In [1]: import numpy as np

In [2]: from numpy import linalg as LA

In [3]: np.set_printoptions(precision=2, suppress=True, linewidth=100, floatmode="fixed")

In [4]: def rd(a):
   ...:     return np.round(a, 2) + 0
   ...: 

In [5]: rng = np.random.default_rng(15)

In [6]: labels = rng.integers(0, 3, 3)

In [7]: M = np.array([[0, -2, 3], [-1, 1, 2], [-1, -1, 2]]) * (labels[:, None] == labels)

In [8]: M
Out[8]: 
array([[ 0, -2,  3],
       [-1,  1,  2],
       [-1, -1,  2]])

In [9]: vec = np.array([3, 2, 0])

In [10]: print((M @ vec).argmax())
1

In [11]: print(np.sign((M @ vec).round(6)))
[-1 -1 -1]

In [12]: M @ (2 * vec)
Out[12]: array([ -8,  -2, -10])

In [13]: M * vec
Out[13]: 
array([[ 0, -4,  0],
       [-3,  2,  0],
       [-3, -2,  0]])

In [14]: LA.norm(M @ vec) <= LA.norm(M, 2) * LA.norm(vec) + 1e-9
Out[14]: np.True_

In [15]: M @ vec
Out[15]: array([-4, -1, -5])

In [16]: M @ np.ones(3)
Out[16]: array([1.00, 2.00, 0.00])

In [17]: Q = M.astype(float).copy()

In [18]: for j in range(3):
    ...:     Q[:, j] -= Q[:, :j] @ (Q[:, :j].T @ Q[:, j])
    ...:     Q[:, j] /= LA.norm(Q[:, j])
    ...: 

In [19]: rd(Q)
Out[19]: 
array([[ 0.00, -0.82,  0.58],
       [-0.71,  0.41,  0.58],
       [-0.71, -0.41, -0.58]])

In [20]: rd(Q.T @ M)
Out[20]: 
array([[ 1.41,  0.00, -2.83],
       [ 0.00,  2.45, -2.45],
       [ 0.00,  0.00,  1.73]])

In [21]: Q, vecs = LA.qr(M[:, :2])[0], LA.qr(M[:, 2:])[0]

In [22]: s = LA.svd(Q.T @ vecs, compute_uv=False)

In [23]: rd(s)
Out[23]: array([0.91])

In [24]: (s > 0.9).sum()
Out[24]: np.int64(1)

In [25]: F = np.load("sample10.npy")

In [26]: F
Out[26]: 
array([[ 0, -1, -2, -1],
       [ 0,  1, -3,  0],
       [-2,  2,  1,  1],
       [-2,  2,  1,  1]])

In [27]: print(rd(LA.norm(F[1] - F[2])))
4.69

In [28]: F[1] @ F[2]
Out[28]: np.int64(-1)

In [29]: rd(LA.norm(F, 2))
Out[29]: np.float64(4.87)

In [30]: rank = LA.matrix_rank(F)

In [31]: rank
Out[31]: np.int64(3)

In [32]: ns = LA.svd(F)[2][rank:].T

In [33]: print(np.allclose(F @ ns, 0))
True

In [34]: rd(ns @ ns.T)
Out[34]: 
array([[ 0.03,  0.08,  0.03, -0.14],
       [ 0.08,  0.25,  0.08, -0.42],
       [ 0.03,  0.08,  0.03, -0.14],
       [-0.14, -0.42, -0.14,  0.69]])

In [35]: P = np.triu(np.array([[1, 2, 1, 2], [0, 0, -2, 1], [-1, -1, -2, 2], [2, 0, -2, 2]]), 1) + np.eye(4)

In [36]: M2 = P @ F @ LA.inv(P)

In [37]: rd(LA.det(M2))
Out[37]: np.float64(0.0)

In [38]: M2
Out[38]: 
array([[ -6.00,  19.00,  39.00, -83.00],
       [  2.00,  -5.00, -16.00,  32.00],
       [ -6.00,  18.00,  45.00, -93.00],
       [ -2.00,   6.00,  15.00, -31.00]])

In [39]: print(P @ F - F @ P)
[[-6.00  8.00 -5.00  8.00]
 [ 2.00 -2.00  1.00  4.00]
 [-4.00  8.00  8.00  2.00]
 [ 0.00  4.00  6.00  0.00]]

In [40]: U, s, Vt = LA.svd(F)

In [41]: vecs = Vt[:(s > 1e-8).sum()]

In [42]: vec = F[3] + -2 * F[1] + rng.integers(2) * np.eye(4)[2]

In [43]: vec
Out[43]: array([-2.00,  0.00,  8.00,  1.00])

In [44]: rd(vecs.T @ vecs)
Out[44]: 
array([[ 0.97, -0.08, -0.03,  0.14],
       [-0.08,  0.75, -0.08,  0.42],
       [-0.03, -0.08,  0.97,  0.14],
       [ 0.14,  0.42,  0.14,  0.31]])

In [45]: print(np.allclose(vecs.T @ vecs @ vec, vec))
False

In [46]: print(rd(np.diag(vecs.T @ vecs)))
[0.97 0.75 0.97 0.31]

In [47]: (F + F.T) / 2
Out[47]: 
array([[ 0.00, -0.50, -2.00, -1.50],
       [-0.50,  1.00, -0.50,  1.00],
       [-2.00, -0.50,  1.00,  1.00],
       [-1.50,  1.00,  1.00,  1.00]])

In [48]: np.trace(F)
Out[48]: np.int64(3)

In [49]: LA.matrix_power(F, 3)
Out[49]: 
array([[  6, -19,   6,  -9],
       [ 18, -29,  -6, -15],
       [ -8,  20, -12,   8],
       [ -8,  20, -12,   8]])

In [50]: (F - F.T) / 2
Out[50]: 
array([[ 0.00, -0.50,  0.00,  0.50],
       [ 0.50,  0.00, -2.50, -1.00],
       [ 0.00,  2.50,  0.00,  0.00],
       [-0.50,  1.00,  0.00,  0.00]])

In [51]: rd(LA.det(F))
Out[51]: np.float64(0.0)

In [52]: arr = np.array([[1, -2, 4], [1, -1, 1], [1, 0, 0]])

In [53]: arr
Out[53]: 
array([[ 1, -2,  4],
       [ 1, -1,  1],
       [ 1,  0,  0]])

In [54]: vals, vecs = LA.eig(arr)

In [55]: rd(np.sort(LA.eigvals(arr.T)))
Out[55]: array([-1.00, -1.00,  2.00])

In [56]: rd(np.sort(LA.eigvals(LA.inv(arr))))
Out[56]: array([-1.00+0.00j, -1.00+0.00j,  0.50+0.00j])

In [57]: print(rd(arr @ vecs[:, 0] - vals[0] * vecs[:, 0]))
[0.00 0.00 0.00]

In [58]: labels = rng.permutation(3)

In [59]: labels
Out[59]: array([0, 2, 1])

In [60]: M2 = arr[labels][:, labels]

In [61]: np.allclose(M2, arr)
Out[61]: False

In [62]: np.diag(M2)
Out[62]: array([ 1,  0, -1])

In [63]: rd(LA.det(M2)), rd(LA.det(arr[labels]))
Out[63]: (np.float64(2.0), np.float64(-2.0))

In [64]: np.trace(M2)
Out[64]: np.int64(0)

In [65]: W0 = np.array([[1, 1, 1, 1, 2], [1, 0, 2, 2, 1], [2, 2, 1, 1, 1], [5, 1, 9, 9, 6]])

In [66]: LA.matrix_rank(W0, rtol=0.1)
Out[66]: np.int64(2)

In [67]: np.argsort(-LA.norm(W0, axis=0).round(6), kind="stable")[:3]
Out[67]: array([2, 3, 4])

In [68]: LA.cond(W0) > 100
Out[68]: np.True_

In [69]: t = np.radians(90)

In [70]: Rm = np.eye(5)

In [71]: Rm[1, 1] = Rm[0, 0] = np.cos(t)

In [72]: Rm[1, 0], Rm[0, 1] = -np.sin(t), np.sin(t)

In [73]: rd(Rm)
Out[73]: 
array([[ 0.00,  1.00,  0.00,  0.00,  0.00],
       [-1.00,  0.00,  0.00,  0.00,  0.00],
       [ 0.00,  0.00,  1.00,  0.00,  0.00],
       [ 0.00,  0.00,  0.00,  1.00,  0.00],
       [ 0.00,  0.00,  0.00,  0.00,  1.00]])

In [74]: M2 = W0 @ Rm.T

In [75]: rd(LA.det(Rm)), np.trace(Rm)
Out[75]: (np.float64(1.0), np.float64(3.0))

In [76]: np.abs(M2 - W0).max(axis=0)
Out[76]: array([4.00, 6.00, 0.00, 0.00, 0.00])

In [77]: E = np.load("x.npy")

In [78]: print(E)
[[ 1  7  7  5  7]
 [ 9  5  8  8  3]
 [ 0  4  9  5  6]
 [46 32 47 45 22]]

In [79]: print(np.einsum("ii->", arr))
0

In [80]: rd(LA.eigvals(arr).sum().real)
Out[80]: np.float64(0.0)

In [81]: rd(LA.det(arr.T))
Out[81]: np.float64(2.0)

In [82]: rd(np.poly(arr))
Out[82]: array([ 1.00,  0.00, -3.00, -2.00])

In [83]: rd(LA.det(arr[::-1]))
Out[83]: np.float64(-2.0)

In [84]: rd(E @ LA.pinv(E) @ E)
Out[84]: 
array([[ 1.00,  7.00,  7.00,  5.00,  7.00],
       [ 9.00,  5.00,  8.00,  8.00,  3.00],
       [ 0.00,  4.00,  9.00,  5.00,  6.00],
       [46.00, 32.00, 47.00, 45.00, 22.00]])

In [85]: print(np.unique(E.round(6), axis=0).shape)
(4, 5)

In [86]: rd(np.trace(LA.pinv(E) @ E))
Out[86]: np.float64(3.0)

In [87]: print(np.abs(np.diag(LA.qr(E)[1])) > 1e-9)
[ True  True  True False]

In [88]: mat = np.load("a.npy")

In [89]: mat
Out[89]: 
array([[ 3, -1,  1],
       [-9,  3, -3],
       [-9,  3, -3]])

In [90]: rd(mat @ LA.pinv(mat) @ mat)
Out[90]: 
array([[ 3.00, -1.00,  1.00],
       [-9.00,  3.00, -3.00],
       [-9.00,  3.00, -3.00]])

In [91]: np.allclose(mat[:-1].T @ LA.lstsq(mat[:-1].T, mat[-1])[0], mat[-1])
Out[91]: True

In [92]: m1 = np.load("m.npy")

In [93]: rd(m1)
Out[93]: 
array([[-0.96,  0.27],
       [ 0.27,  0.96]])

In [94]: vals, vecs = LA.eig(m1)

In [95]: vals
Out[95]: array([-1.00,  1.00])

In [96]: print(np.prod(vals))
-1.0

In [97]: rd(m1 @ vecs[:, 0] - vals[0] * vecs[:, 0])
Out[97]: array([0.00, 0.00])

In [98]: r0 = np.array([-3, -1])

In [99]: M2 = m1 + np.outer(r0, np.eye(2)[0])

In [100]: LA.matrix_rank(M2 - m1)
Out[100]: np.int64(1)

In [101]: LA.matrix_rank(LA.inv(M2) - LA.inv(m1), tol=1e-8)
Out[101]: np.int64(1)

In [102]: rd(LA.det(M2) / LA.det(m1)), rd(1 + LA.solve(m1, r0)[0])
Out[102]: (np.float64(3.61), np.float64(3.61))

In [103]: Q = m1.astype(float).copy()

In [104]: for j in range(2):
     ...:     Q[:, j] -= Q[:, :j] @ (Q[:, :j].T @ Q[:, j])
     ...:     Q[:, j] /= LA.norm(Q[:, j])
     ...: 

In [105]: rd(Q.T @ Q)
Out[105]: 
array([[1.00, 0.00],
       [0.00, 1.00]])

In [106]: rd(Q)
Out[106]: 
array([[-0.96,  0.27],
       [ 0.27,  0.96]])

In [107]: X = np.loadtxt("layer12.csv", delimiter=",")

In [108]: X
Out[108]: 
array([[-3.86,  0.88, -4.82, -4.19],
       [-1.90,  0.87,  0.43,  5.36],
       [-0.61, -1.69,  2.59,  3.73],
       [ 1.36,  2.38,  2.94,  6.31],
       [-8.53, -1.90, -6.59, -0.16],
       [-4.10, -2.34, -3.02,  4.84],
       [ 2.41,  2.49, -5.38, -3.97],
       [-2.87,  2.10, -0.92,  3.14],
       [ 2.42, -4.31,  2.22,  0.31],
       [ 1.11,  0.22,  2.18, -2.53],
       [ 1.41,  0.21, -0.92, -3.37],
       [-1.78, -0.81, -0.82, -0.02],
       [-2.97, -1.11,  7.53,  0.97],
       [-0.95, -1.31,  3.77,  3.21],
       [ 1.18,  2.33,  1.76,  2.96],
       [ 7.26, -0.49,  0.42, -2.78],
       [ 0.02, -0.56, -3.27, -7.99],
       [-1.03,  1.04, -1.69, -6.10],
       [-6.59, -1.48,  0.26,  6.87],
       [-0.15,  0.68, -0.64,  3.28],
       [-0.67,  1.10, -0.35,  2.99]])

In [109]: vec = np.array([-2, 0, -1, 2])

In [110]: print(np.sign((X @ vec).round(6)))
[ 1.00  1.00  1.00  1.00  1.00  1.00 -1.00  1.00 -1.00 -1.00 -1.00  1.00  1.00  1.00  1.00 -1.00
 -1.00 -1.00  1.00  1.00  1.00]

In [111]: (X @ vec).argmax()
Out[111]: np.int64(18)

In [112]: Xs = X - X.mean(axis=0)

In [113]: vecs = LA.svd(Xs)[2][:2]

In [114]: M2 = Xs - Xs @ vecs.T @ vecs

In [115]: rd(LA.norm(M2) / LA.norm(Xs))
Out[115]: np.float64(0.41)

In [116]: print(rd((Xs @ vecs.T).std(axis=0)))
[4.54 3.69]

In [117]: print(LA.norm(M2, axis=1).round(6).argmax())
12

In [118]: print(rd(np.diag(vecs.T @ vecs)))
[0.67 0.01 0.55 0.77]

In [119]: print(rd(M2.std(axis=0)))
[1.13 1.70 1.37 0.99]

In [120]: P = X @ LA.solve(X.T @ X, X.T)

In [121]: np.allclose(P @ P, P)
Out[121]: True
